In [1]: import numpy as np

In [2]: from numpy import linalg as LA

In [3]: np.set_printoptions(suppress=True, linewidth=100)

In [4]: rd = lambda a: np.round(a, 1) + 0

In [5]: E = np.array([[-9, 3, 3, 3, 3, 0],
   ...:     [2, -18, 2, 3, 3, 0],
   ...:     [2, 2, 12, 3, 0, 0],
   ...:     [0, 0, 2, -8, 2, 1],
   ...:     [1, 3, 3, 2, -8, 0],
   ...:     [3, 2, 2, 1, 3, 12]])

In [6]: Uu, sig, Vt = LA.svd(E, full_matrices=False)

In [7]: print(np.abs(Uu[:, 0]).round(6).argmax())
1

In [8]: print(rd(Uu.T @ E @ Vt.T))
[[19.4  0.   0.   0.   0.   0. ]
 [ 0.  14.5  0.   0.   0.   0. ]
 [ 0.   0.  12.7  0.   0.   0. ]
 [ 0.   0.   0.  10.8  0.   0. ]
 [ 0.   0.   0.   0.   8.9  0. ]
 [ 0.   0.   0.   0.   0.   4.5]]

In [9]: print(rd(sig / sig[0]))
[1.  0.7 0.7 0.6 0.5 0.2]

In [10]: print(rd(Vt @ Vt.T))
[[1. 0. 0. 0. 0. 0.]
 [0. 1. 0. 0. 0. 0.]
 [0. 0. 1. 0. 0. 0.]
 [0. 0. 0. 1. 0. 0.]
 [0. 0. 0. 0. 1. 0.]
 [0. 0. 0. 0. 0. 1.]]

In [11]: print(Uu.shape, sig.shape, Vt.shape)
(6, 6) (6,) (6, 6)

In [12]: print((sig > 1e-8).sum())
6

In [13]: print(rd(np.abs(LA.eigvals(E)).max()))
19.1

In [14]: print(np.trace(E))
-19

In [15]: print(LA.matrix_power(E, 2))
[[ 96 -66  30 -27 -36   3]
 [-47 343   9 -60 -66   3]
 [ 10  -6 160  24  18   3]
 [  9  12  16  75 -29   4]
 [ -5 -69  25 -11  80   2]
 [ 20  10  72  31  29 145]]
